>>> import numpy as np
>>> import numpy.linalg as la
>>> np.set_printoptions(precision=2, suppress=True, linewidth=140)
>>> data = np.load("test2.npy")
>>> data
array([[6., 5., 5., 0., 0.],
       [5., 6., 5., 0., 0.],
       [5., 5., 6., 0., 0.],
       [0., 0., 0., 6., 0.],
       [0., 0., 0., 0., 6.]])
>>> w, evecs = la.eigh(data)
>>> np.round(evecs.T @ evecs, 2) + 0
array([[1., 0., 0., 0., 0.],
       [0., 1., 0., 0., 0.],
       [0., 0., 1., 0., 0.],
       [0., 0., 0., 1., 0.],
       [0., 0., 0., 0., 1.]])
>>> w.sum(), np.trace(data)
(np.float64(30.0), np.float64(30.0))
>>> la.svd(data, compute_uv=False)
array([16.,  6.,  6.,  1.,  1.])
>>> np.abs(evecs[:, -1]).round(6).argmax()
np.int64(0)
>>> evecs @ np.diag(w) @ evecs.T
array([[6., 5., 5., 0., 0.],
       [5., 6., 5., 0., 0.],
       [5., 5., 6., 0., 0.],
       [0., 0., 0., 6., 0.],
       [0., 0., 0., 0., 6.]])
>>> (w > 1e-8).sum(), (w < -1e-8).sum()
(np.int64(5), np.int64(0))
>>> rng = np.random.default_rng(701)
>>> z = rng.permutation(5)
>>> z
array([2, 0, 1, 4, 3])
>>> out = data[z][:, z]
>>> np.sort(np.abs(la.eigvals(out)))
array([ 1.,  1.,  6.,  6., 16.])
>>> out
array([[6., 5., 5., 0., 0.],
       [5., 6., 5., 0., 0.],
       [5., 5., 6., 0., 0.],
       [0., 0., 0., 6., 0.],
       [0., 0., 0., 0., 6.]])
>>> np.trace(out)
np.float64(30.0)
>>> round(la.det(out), 2), np.round(la.det(data[z]), 2)
(np.float64(576.0), np.float64(-576.0))
>>> E = np.load("m.npy")
>>> E
array([[ 0.43, -0.24,  0.06,  0.81],
       [-0.24,  2.38,  0.71,  0.51],
       [ 0.06,  0.71,  0.26,  0.44],
       [ 0.81,  0.51,  0.44,  1.94]])
>>> left, sig, VT = la.svd(E)
>>> evecs = VT[:(sig > 1e-8).sum()]
>>> vec = E[2] + -2 * E[0] + rng.integers(2) * np.eye(4)[3]
>>> vec
array([-0.79,  1.19,  0.13, -1.17])
>>> evecs.T @ evecs
array([[ 0.21, -0.16,  0.01,  0.37],
       [-0.16,  0.9 ,  0.25,  0.04],
       [ 0.01,  0.25,  0.09,  0.14],
       [ 0.37,  0.04,  0.14,  0.8 ]])
>>> np.allclose(evecs.T @ evecs @ vec, vec)
True
>>> J = (rng.random((4, 4)) < 0.3) + np.eye(4)
>>> J /= J.sum(axis=1, keepdims=True)
>>> J
array([[0.5, 0. , 0.5, 0. ],
       [0. , 1. , 0. , 0. ],
       [0. , 0. , 1. , 0. ],
       [0. , 0. , 0. , 1. ]])
>>> [int(la.matrix_rank(la.matrix_power(J, p))) for p in range(1, 5)]
[4, 4, 4, 4]
>>> la.matrix_power(J - np.diag(np.diag(J)), 4)
array([[0., 0., 0., 0.],
       [0., 0., 0., 0.],
       [0., 0., 0., 0.],
       [0., 0., 0., 0.]])
>>> J @ np.ones(4)
array([1., 1., 1., 1.])
>>> J.sum(axis=1)
array([1., 1., 1., 1.])
>>> p = np.eye(4)[0]
>>> for _ in range(6):
...     p = p @ J
...     print(p.round(2))
... 
[0.5 0.  0.5 0. ]
[0.25 0.   0.75 0.  ]
[0.12 0.   0.88 0.  ]
[0.06 0.   0.94 0.  ]
[0.03 0.   0.97 0.  ]
[0.02 0.   0.98 0.  ]
>>> K = np.load("w.npy")
>>> K
array([[-0.01,  0.01,  0.05],
       [ 0.  , -0.03,  0.03],
       [-0.99, -0.04,  2.02],
       [-0.98, -0.02,  2.01],
       [-3.  , -0.01,  6.02],
       [-1.99, -0.01,  3.96]])
>>> out = np.c_[K[:, :2] @ np.array([[0, 0], [2, 1]]), np.array([-2, -2, -1, 0, -2, 2])]
>>> out
array([[ 0.02,  0.01, -2.  ],
       [-0.06, -0.03, -2.  ],
       [-0.08, -0.04, -1.  ],
       [-0.04, -0.02,  0.  ],
       [-0.02, -0.01, -2.  ],
       [-0.02, -0.01,  2.  ]])
>>> np.round(la.lstsq(K, out[:, 0])[0], 2) + 0
array([0., 2., 0.])
>>> np.round(la.norm(out - K @ la.lstsq(K, out)[0], axis=0), 2) + 0
array([0.  , 0.  , 2.77])
>>> la.matrix_rank(np.c_[K, out])
np.int64(4)
>>> round(float(la.norm(out, 2) / la.norm(out)), 2)
1.0
>>> np.argsort(-la.norm(out, axis=0).round(6), kind="stable")[:3]
array([2, 0, 1])
>>> la.matrix_rank(out, rtol=0.1)
np.int64(1)
>>> feats = np.load("out7.npy")
>>> feats
array([[ 3.03, -3.34, -4.16,  9.03],
       [ 5.96,  0.74, -0.65, 11.96],
       [ 4.04, -5.59, -4.78, 10.04],
       [ 2.07, -4.5 , -5.21,  8.07],
       [-0.08, -3.47, -5.77,  5.92],
       [ 5.4 , -6.76, -4.68, 11.4 ],
       [ 3.38, -1.27, -2.94,  9.38],
       [ 4.24, -1.28, -2.52, 10.24],
       [ 5.42, -1.09, -1.84, 11.42],
       [ 6.96, -3.61, -2.33, 12.96],
       [ 2.58, -3.99, -4.7 ,  8.58],
       [ 0.66, -5.32, -6.33,  6.66],
       [ 4.11, -2.06, -2.97, 10.11],
       [ 4.2 , -0.43, -2.11, 10.2 ],
       [ 0.08, -4.43, -6.17,  6.08],
       [ 3.93, -1.84, -2.95,  9.93],
       [ 3.33,  1.  , -1.83,  9.33],
       [ 4.37, -5.37, -4.5 , 10.37],
       [ 3.36, -0.47, -2.55,  9.36],
       [ 4.99, -2.16, -2.59, 10.99],
       [ 7.44, -2.43, -1.49, 13.44],
       [ 4.7 , -1.61, -2.46, 10.7 ]])
>>> feats @ la.pinv(feats) @ feats
array([[ 3.03, -3.34, -4.16,  9.03],
       [ 5.96,  0.74, -0.65, 11.96],
       [ 4.04, -5.59, -4.78, 10.04],
       [ 2.07, -4.5 , -5.21,  8.07],
       [-0.08, -3.47, -5.77,  5.92],
       [ 5.4 , -6.76, -4.68, 11.4 ],
       [ 3.38, -1.27, -2.94,  9.38],
       [ 4.24, -1.28, -2.52, 10.24],
       [ 5.42, -1.09, -1.84, 11.42],
       [ 6.96, -3.61, -2.33, 12.96],
       [ 2.58, -3.99, -4.7 ,  8.58],
       [ 0.66, -5.32, -6.33,  6.66],
       [ 4.11, -2.06, -2.97, 10.11],
       [ 4.2 , -0.43, -2.11, 10.2 ],
       [ 0.08, -4.43, -6.17,  6.08],
       [ 3.93, -1.84, -2.95,  9.93],
       [ 3.33,  1.  , -1.83,  9.33],
       [ 4.37, -5.37, -4.5 , 10.37],
       [ 3.36, -0.47, -2.55,  9.36],
       [ 4.99, -2.16, -2.59, 10.99],
       [ 7.44, -2.43, -1.49, 13.44],
       [ 4.7 , -1.61, -2.46, 10.7 ]])
>>> np.allclose(feats[:-1].T @ la.lstsq(feats[:-1].T, feats[-1])[0], feats[-1])
True
>>> la.lstsq(feats[:-1].T, feats[-1])[2]
np.int32(3)
>>> out = np.array([[1, 1], [1, -1]])
>>> W0 = np.kron(out, np.kron(out, out))[rng.permutation(8)][:7]
>>> W0
array([[ 1, -1,  1, -1,  1, -1,  1, -1],
       [ 1,  1, -1, -1, -1, -1,  1,  1],
       [ 1,  1,  1,  1,  1,  1,  1,  1],
       [ 1, -1, -1,  1,  1, -1, -1,  1],
       [ 1, -1,  1, -1, -1,  1, -1,  1],
       [ 1, -1, -1,  1, -1,  1,  1, -1],
       [ 1,  1, -1, -1,  1,  1, -1, -1]])
>>> P = np.triu(np.array([[4, 7, 2, 1, 5],
...     [1, 0, 3, 1, 4],
...     [6, 9, 3, 1, 8],
...     [5, 4, 0, 4, 8],
...     [4, 4, 2, 7, 2]]), 1) + np.eye(5)
>>> out = P @ data @ la.inv(P)
>>> np.poly(out)
array([    1.,   -30.,   285., -1060.,  1380.,  -576.])
>>> np.trace(out), np.trace(data)
(np.float64(30.0), np.float64(30.0))
>>> round(float(la.det(out)), 2)
576.0
>>> vec = np.array([8, 1, 2, 6, 6, 4, 4, 0])
>>> a = np.maximum(W0 @ vec, 0)
>>> a
array([ 9,  0, 31,  9,  0, 13,  7])
>>> W0 * (a > 1e-9)[:, None]
array([[ 1, -1,  1, -1,  1, -1,  1, -1],
       [ 0,  0,  0,  0,  0,  0,  0,  0],
       [ 1,  1,  1,  1,  1,  1,  1,  1],
       [ 1, -1, -1,  1,  1, -1, -1,  1],
       [ 0,  0,  0,  0,  0,  0,  0,  0],
       [ 1, -1, -1,  1, -1,  1,  1, -1],
       [ 1,  1, -1, -1,  1,  1, -1, -1]])
>>> np.flatnonzero(a > 1e-9)
array([0, 2, 3, 5, 6])
>>> np.maximum(W0 @ vec, 0) - np.maximum(-W0 @ vec, 0)
array([ 9, -5, 31,  9, -3, 13,  7])
>>> th = np.radians(15)
>>> Rm = np.eye(8)
>>> Rm[0, 0] = Rm[6, 6] = np.cos(th)
>>> Rm[0, 6], Rm[6, 0] = -np.sin(th), np.sin(th)
>>> Rm
array([[ 0.97,  0.  ,  0.  ,  0.  ,  0.  ,  0.  , -0.26,  0.  ],
       [ 0.  ,  1.  ,  0.  ,  0.  ,  0.  ,  0.  ,  0.  ,  0.  ],
       [ 0.  ,  0.  ,  1.  ,  0.  ,  0.  ,  0.  ,  0.  ,  0.  ],
       [ 0.  ,  0.  ,  0.  ,  1.  ,  0.  ,  0.  ,  0.  ,  0.  ],
       [ 0.  ,  0.  ,  0.  ,  0.  ,  1.  ,  0.  ,  0.  ,  0.  ],
       [ 0.  ,  0.  ,  0.  ,  0.  ,  0.  ,  1.  ,  0.  ,  0.  ],
       [ 0.26,  0.  ,  0.  ,  0.  ,  0.  ,  0.  ,  0.97,  0.  ],
       [ 0.  ,  0.  ,  0.  ,  0.  ,  0.  ,  0.  ,  0.  ,  1.  ]])
>>> out = W0 @ Rm.T
>>> la.svd(W0, compute_uv=False), la.svd(out, compute_uv=False)
(array([2.83, 2.83, 2.83, 2.83, 2.83, 2.83, 2.83]), array([2.83, 2.83, 2.83, 2.83, 2.83, 2.83, 2.83]))
>>> round(la.det(Rm), 2), np.round(np.trace(Rm), 2)
(np.float64(1.0), np.float64(7.93))
>>> np.allclose(W0 @ W0.T, out @ out.T)
True
>>> X = np.load("layer7.npy")
>>> X
array([[-1.46,  4.25, -0.05, 10.26,  9.59],
       [ 1.27,  3.8 ,  0.84,  9.06, 10.22],
       [-0.74,  4.37,  0.48, 10.69, 10.51],
       [ 0.27,  6.8 ,  1.71, 10.3 , 10.23],
       [ 0.13,  5.71,  0.67, 10.81,  9.07],
       [-0.06,  4.92, -0.84, 10.34, 10.39],
       [ 0.9 ,  5.26, -0.97,  9.55, 10.98],
       [-0.58,  5.07, -1.58,  9.01,  9.68],
       [ 0.77,  4.42,  0.79, 10.96,  9.51],
       [ 0.39,  6.5 ,  0.11, 10.46, 10.14]])
>>> def softmax(z):
...     e = np.exp(z - z.max(axis=-1, keepdims=True))
...     return e / e.sum(axis=-1, keepdims=True)
... 
>>> softmax(E[0] + 4)
array([0.27, 0.14, 0.19, 0.4 ])
>>> softmax(E[0])
array([0.27, 0.14, 0.19, 0.4 ])
>>> att = E @ E.T / np.sqrt(4)
>>> softmax(att).round(6).argmax(axis=1)
array([3, 1, 1, 3])
>>> softmax(att)
array([[0.26, 0.15, 0.18, 0.41],
       [0.03, 0.79, 0.09, 0.1 ],
       [0.15, 0.38, 0.2 , 0.27],
       [0.13, 0.17, 0.11, 0.6 ]])
>>> Xs = X - X.mean(axis=0)
>>> left, sig, VT = la.svd(Xs, full_matrices=False)
>>> (np.sign(left[:, 0]) == np.sign(left[0, 0])).astype(int)
array([1, 1, 1, 0, 0, 1, 1, 1, 0, 0])
>>> np.abs(VT[-1])
array([0.45, 0.11, 0.45, 0.76, 0.12])
>>> np.searchsorted(np.cumsum(sig ** 2) / (sig ** 2).sum(), 0.9) + 1
np.int64(4)
>>> sig ** 2 / (sig ** 2).sum()
array([0.39, 0.24, 0.23, 0.07, 0.07])
>>> np.abs(left[:, 0]).argmax()
np.int64(3)
>>> la.matrix_rank(Xs)
np.int64(5)
>>> sig
array([3.49, 2.75, 2.66, 1.47, 1.44])
>>> np.abs(VT[0]).argmax()
np.int64(2)
>>> z = X[:, 4] > np.median(X[:, 4])
>>> r0 = X[z].mean(axis=0) - X[~z].mean(axis=0)
>>> (((X - X.mean(axis=0)) @ r0 > 0) == z).mean()
np.float64(0.9)
>>> P = X @ la.solve(X.T @ X, X.T)
>>> round(float(np.trace(P)), 2)
5.0
>>> np.round(la.eigvalsh(P), 2) + 0
array([0., 0., 0., 0., 0., 1., 1., 1., 1., 1.])
>>> np.diag(P)
array([0.54, 0.68, 0.42, 0.79, 0.45, 0.23, 0.48, 0.47, 0.61, 0.33])
>>> np.allclose(P @ P, P)
True
>>> P
array([[ 0.54, -0.08,  0.41,  0.02,  0.04,  0.12, -0.15,  0.16, -0.01, -0.08],
       [-0.08,  0.68,  0.19,  0.12, -0.17,  0.02,  0.27, -0.15,  0.17, -0.09],
       [ 0.41,  0.19,  0.42,  0.1 , -0.04,  0.06, -0.07,  0.03,  0.04, -0.11],
       [ 0.02,  0.12,  0.1 ,  0.79,  0.11, -0.15, -0.02, -0.06, -0.17,  0.27],
       [ 0.04, -0.17, -0.04,  0.11,  0.45,  0.09, -0.09, -0.02,  0.36,  0.24],
       [ 0.12,  0.02,  0.06, -0.15,  0.09,  0.23,  0.21,  0.25,  0.13,  0.09],
       [-0.15,  0.27, -0.07, -0.02, -0.09,  0.21,  0.48,  0.28, -0.01,  0.15],
       [ 0.16, -0.15,  0.03, -0.06, -0.02,  0.25,  0.28,  0.47, -0.18,  0.16],
       [-0.01,  0.17,  0.04, -0.17,  0.36,  0.13, -0.01, -0.18,  0.61,  0.05],
       [-0.08, -0.09, -0.11,  0.27,  0.24,  0.09,  0.15,  0.16,  0.05,  0.33]])
>>> m1 = np.load("dump.npy")
>>> m1
array([[ 6,  8,  4,  4],
       [ 9, 12,  6,  6],
       [ 3,  4,  2,  2],
       [ 3,  4,  2,  2]])
>>> cov = np.cov(X, rowvar=False)
>>> np.median(X, axis=0)
array([ 0.2 ,  5.  ,  0.29, 10.32, 10.18])
>>> np.polyfit(X[:, 2], X[:, 3], 1)
array([ 0.33, 10.11])
>>> np.corrcoef(X.T)
array([[ 1.  ,  0.12,  0.27, -0.18,  0.27],
       [ 0.12,  1.  ,  0.18,  0.22,  0.03],
       [ 0.27,  0.18,  1.  ,  0.47, -0.19],
       [-0.18,  0.22,  0.47,  1.  , -0.31],
       [ 0.27,  0.03, -0.19, -0.31,  1.  ]])
>>> la.eigvalsh(cov)[::-1]
array([1.36, 0.84, 0.79, 0.24, 0.23])
>>> round(np.corrcoef(X[:, 2], X[:, 3])[0, 1], 2)
np.float64(0.47)
>>> np.argsort(-X.std(axis=0).round(6), kind="stable")
array([2, 1, 0, 3, 4])
>>> left, sig, VT = la.svd(m1)
>>> evecs = VT[:(sig > 1e-8).sum()]
>>> vec = m1[3] + 2 * m1[2] + rng.integers(2) * np.eye(4)[0]
>>> vec
array([10., 12.,  6.,  6.])
>>> evecs.T @ evecs
array([[0.27, 0.36, 0.18, 0.18],
       [0.36, 0.48, 0.24, 0.24],
       [0.18, 0.24, 0.12, 0.12],
       [0.18, 0.24, 0.12, 0.12]])
>>> np.diag(evecs.T @ evecs)
array([0.27, 0.48, 0.12, 0.12])
>>> np.argsort(-la.norm(m1, axis=0).round(6), kind="stable")[:3]
array([1, 0, 2])
>>> la.matrix_rank(m1, rtol=0.1)
np.int64(1)
>>> round(la.norm(m1, 2) / la.norm(m1), 2)
np.float64(1.0)
